$ ipython --no-banner

In [1]: import numpy as np

In [2]: from numpy import linalg as LA

In [3]: np.set_printoptions(precision=1, suppress=True, linewidth=140)

In [4]: m1 = np.loadtxt("run18.csv", delimiter=",")

In [5]: m1
Out[5]: 
array([[-0.7,  0.4,  1.6, -0.5, -0.1],
       [ 0.4, -1.6,  0.6,  1.2, -0.2],
       [-0.2, -0.8,  1.2, -0.9, -1.1]])

In [6]: W1 = np.array([[-1, -1], [1, 2], [-1, -1], [2, -2], [1, 2]])

In [7]: coef = np.array([2, 1])

In [8]: H = np.maximum(m1 @ W1 + coef, 0)

In [9]: LA.matrix_rank(H)
Out[9]: np.int64(2)

In [10]: H
Out[10]: 
array([[0.4, 1.7],
       [1.6, 0. ],
       [0. , 0. ]])

In [11]: (H > 0).mean(axis=0)
Out[11]: array([0.7, 0.3])

In [12]: basis = np.array([[1, 2], [1, -3]])

In [13]: H @ basis
Out[13]: 
array([[ 2.1, -4.3],
       [ 1.6,  3.2],
       [ 0. ,  0. ]])

In [14]: W1 @ basis
Out[14]: 
array([[-2,  1],
       [ 3, -4],
       [-2,  1],
       [ 0, 10],
       [ 3, -4]])

In [15]: J = np.load("w.npy")

In [16]: J
Out[16]: 
array([[-0.4,  0.1,  0. , -0.1],
       [ 2.1,  3.2,  2.4,  4.2],
       [-1.6, -2.9, -1.7, -2.9],
       [ 0.6,  1.5,  0.5,  1.8],
       [ 1.4,  1.4,  0.2,  1.7],
       [-0.1,  0.5,  1.2,  1.7],
       [-1. , -1.8, -0.8, -1.6],
       [-0.8, -2.5, -1.4, -2.7],
       [-2.1, -3.9, -2.6, -4.6],
       [-0.7, -1.2, -0.3, -0.6],
       [-0.9, -1.8, -0.5, -2.3],
       [ 0.7,  1.9,  0.8,  1.1],
       [ 0.4,  2. ,  0.9,  2.1],
       [ 0.6,  0.6,  0.3,  0.6],
       [ 0.8,  1.2,  0.7,  1.6],
       [-0.8, -1.3, -0.1, -0.7],
       [ 0.3,  1.7,  0.2,  1.2],
       [ 0.2,  0.8,  0.1,  0.9],
       [ 0.6,  0.9,  0.5,  1.5],
       [ 0.1, -1.3, -0.6, -1.5],
       [-0.8, -1.6, -0.5, -1.2],
       [-1. , -2.3, -0.8, -2.2],
       [-0.5, -0.7, -0.4, -0.4]])

In [17]: round(LA.norm(J[6], 1), 1), round(LA.norm(J[6], np.inf), 1)
Out[17]: (np.float64(5.2), np.float64(1.8))

In [18]: LA.norm(J, axis=1).argmax()
Out[18]: np.int64(8)

In [19]: round(LA.norm(J, "nuc"), 1)
Out[19]: np.float64(19.1)

In [20]: round(J[6] @ J[7], 1)
Out[20]: np.float64(10.7)

In [21]: round(LA.norm(J, 1), 1), round(LA.norm(J, np.inf), 1)
Out[21]: (np.float64(39.2), np.float64(13.2))
